% ipython --no-banner

In [1]: import numpy as np

In [2]: import numpy.linalg as la

In [3]: np.set_printoptions(suppress=True, linewidth=200)

In [4]: J = np.load("w.npy")

In [5]: J
Out[5]: 
array([[3, 0, 0, 0, 0, 0, 0, 0, 0, 0],
       [0, 2, 0, 0, 0, 0, 0, 0, 0, 0],
       [0, 0, 2, 0, 0, 0, 0, 0, 0, 0],
       [0, 0, 0, 1, 0, 0, 0, 0, 0, 0],
       [0, 0, 0, 0, 3, 0, 0, 0, 0, 0],
       [0, 0, 0, 0, 0, 1, 0, 0, 0, 0],
       [0, 0, 0, 0, 0, 0, 3, 0, 0, 0],
       [0, 0, 0, 0, 0, 0, 0, 1, 0, 0],
       [0, 0, 0, 0, 0, 0, 0, 0, 0, 0],
       [0, 0, 0, 0, 0, 0, 0, 0, 0, 1]])

In [6]: # splits into 10 blocks

In [7]: la.cond(J) > 100
Out[7]: np.True_

In [8]: Y = np.array([[0, 3],
   ...:     [1, 1],
   ...:     [0, 3],
   ...:     [0, 2],
   ...:     [1, 3],
   ...:     [2, 1],
   ...:     [0, 0],
   ...:     [1, 1],
   ...:     [3, 2],
   ...:     [1, 1]])

In [9]: np.einsum("ij->j", J)
Out[9]: array([3, 2, 2, 1, 3, 1, 3, 1, 0, 1])

In [10]: la.matrix_rank(np.vstack([J, Y.T]))
Out[10]: np.int64(10)

In [11]: print(Y.T @ J.T)
[[0 2 0 0 3 2 0 1 0 1]
 [9 2 6 2 9 1 0 1 0 1]]

In [12]: np.vstack([J, Y.T]).shape
Out[12]: (12, 10)

In [13]: J @ Y
Out[13]: 
array([[0, 9],
       [2, 2],
       [0, 6],
       [0, 2],
       [3, 9],
       [2, 1],
       [0, 0],
       [1, 1],
       [0, 0],
       [1, 1]])

In [14]: np.einsum("ik,kj->ij", J, Y)
Out[14]: 
array([[0, 9],
       [2, 2],
       [0, 6],
       [0, 2],
       [3, 9],
       [2, 1],
       [0, 0],
       [1, 1],
       [0, 0],
       [1, 1]])

In [15]: F = np.load("a.npy")

In [16]: F
Out[16]: 
array([[ -0.84,   0.4 ,   0.27,  -0.41],
       [ -0.6 ,   1.19,   1.01,  -0.67],
       [ -7.98,  10.61,   4.28,  -4.48],
       [ -5.48,   7.68,   3.47,  -3.2 ],
       [  0.41,  -0.25,  -0.49,  -0.04],
       [  0.78,  -1.43,  -0.46,   0.53],
       [  5.2 ,  -6.87,  -3.  ,   3.17],
       [  6.14,  -7.56,  -3.05,   3.25],
       [  2.95,  -3.9 ,  -1.83,   1.98],
       [ -4.45,   6.83,   2.91,  -2.89],
       [ -7.36,  10.54,   4.3 ,  -4.05],
       [  1.82,  -2.44,  -1.13,   0.73],
       [ -7.24,   9.66,   4.28,  -3.94],
       [ -1.28,   1.78,   1.13,  -0.17],
       [  4.96,  -7.71,  -3.4 ,   3.21],
       [ -2.89,   3.56,   1.9 ,  -1.33],
       [  6.56,  -9.25,  -4.2 ,   4.07],
       [  2.42,  -3.05,  -1.69,   1.19],
       [ -0.34,   0.23,   0.05,   0.16],
       [  5.25,  -7.88,  -3.41,   3.19],
       [ -0.25,   0.56,   0.48,  -0.21],
       [  6.62,  -9.28,  -4.05,   4.15],
       [ 10.79, -14.71,  -6.46,   6.63],
       [ -1.58,   2.65,   1.57,  -0.64],
       [  0.81,  -2.  ,  -0.22,   1.01],
       [  1.55,  -1.36,  -0.28,   0.52],
       [ -0.24,   0.57,  -0.15,  -0.2 ],
       [  1.62,  -1.65,  -0.52,   1.37],
       [ -4.06,   6.02,   2.  ,  -2.42],
       [ 11.39, -15.89,  -6.47,   6.72],
       [ -1.13,   2.26,   1.08,  -0.81],
       [  2.07,  -3.37,  -1.62,   1.62]])

In [17]: print(np.round(la.norm(F, 1), 2), round(float(la.norm(F, np.inf)), 2))
163.14 40.47

In [18]: round(float(la.norm(F, 2)), 2)
Out[18]: 51.45
